$ ipython --no-banner

In [1]: import numpy as np

In [2]: np.set_printoptions(precision=3, suppress=True, linewidth=160)

In [3]: tidy = lambda a: np.round(a, 3) + 0

In [4]: J = np.load("out7.npy")

In [5]: J
Out[5]: 
array([[ 4, -2,  4,  4,  2],
       [-2,  6, -5, -2, -3],
       [ 4, -5,  7,  6,  4],
       [ 4, -2,  6, 10, -2],
       [ 2, -3,  4, -2, 13]])

In [6]: x = np.array([1, 0, 2, 0, 3])

In [7]: h1 = np.maximum(J @ x, 0)

In [8]: J.T @ h1
Out[8]: array([ 330, -353,  538,  254,  773])

In [9]: np.maximum(J @ x, 0) - np.maximum(-J @ x, 0)
Out[9]: array([ 18, -21,  30,  10,  49])

In [10]: np.flatnonzero(h1 > 1e-9)
Out[10]: array([0, 2, 3, 4])

In [11]: h1
Out[11]: array([18,  0, 30, 10, 49])

In [12]: tidy(np.tanh(J @ x))
Out[12]: array([ 1., -1.,  1.,  1.,  1.])

In [13]: mat = np.loadtxt("dump.csv", delimiter=",")

In [14]: mat
Out[14]: 
array([[-1.,  1.,  1.,  1.,  1.,  1.,  1.,  1.,  1.,  1.,  1.,  1.,  1.],
       [ 1., -1.,  1.,  1.,  1.,  1.,  1.,  1.,  1.,  1.,  1.,  1.,  1.],
       [ 1.,  1., -1.,  1.,  1.,  1.,  1.,  1.,  1.,  1.,  1.,  1.,  1.],
       [ 1.,  1.,  1., -1.,  1.,  1.,  1.,  1.,  1.,  1.,  1.,  1.,  1.],
       [ 1.,  1.,  1.,  1., -1.,  1.,  1.,  1.,  1.,  1.,  1.,  1.,  1.],
       [ 1.,  1.,  1.,  1.,  1., -1.,  1.,  1.,  1.,  1.,  1.,  1.,  1.],
       [ 1.,  1.,  1.,  1.,  1.,  1., -1.,  1.,  1.,  1.,  1.,  1.,  1.],
       [ 1.,  1.,  1.,  1.,  1.,  1.,  1., -1.,  1.,  1.,  1.,  1.,  1.],
       [ 1.,  1.,  1.,  1.,  1.,  1.,  1.,  1., -1.,  1.,  1.,  1.,  1.],
       [ 1.,  1.,  1.,  1.,  1.,  1.,  1.,  1.,  1., -1.,  1.,  1.,  1.],
       [ 1.,  1.,  1.,  1.,  1.,  1.,  1.,  1.,  1.,  1., -1.,  1.,  1.],
       [ 1.,  1.,  1.,  1.,  1.,  1.,  1.,  1.,  1.,  1.,  1., -1.,  1.],
       [ 1.,  1.,  1.,  1.,  1.,  1.,  1.,  1.,  1.,  1.,  1.,  1., -1.]])

In [15]: # equal to its transpose

In [16]: T = np.stack([mat, 4 * mat, mat[::-1]])

In [17]: tidy(np.linalg.norm(T, axis=(1, 2)))
Out[17]: array([13., 52., 13.])

In [18]: np.einsum("bij,cij->bc", T, T)
Out[18]: 
array([[ 169.,  676.,  121.],
       [ 676., 2704.,  484.],
       [ 121.,  484.,  169.]])

In [19]: np.linalg.matrix_rank(T)
Out[19]: array([13, 13, 13])
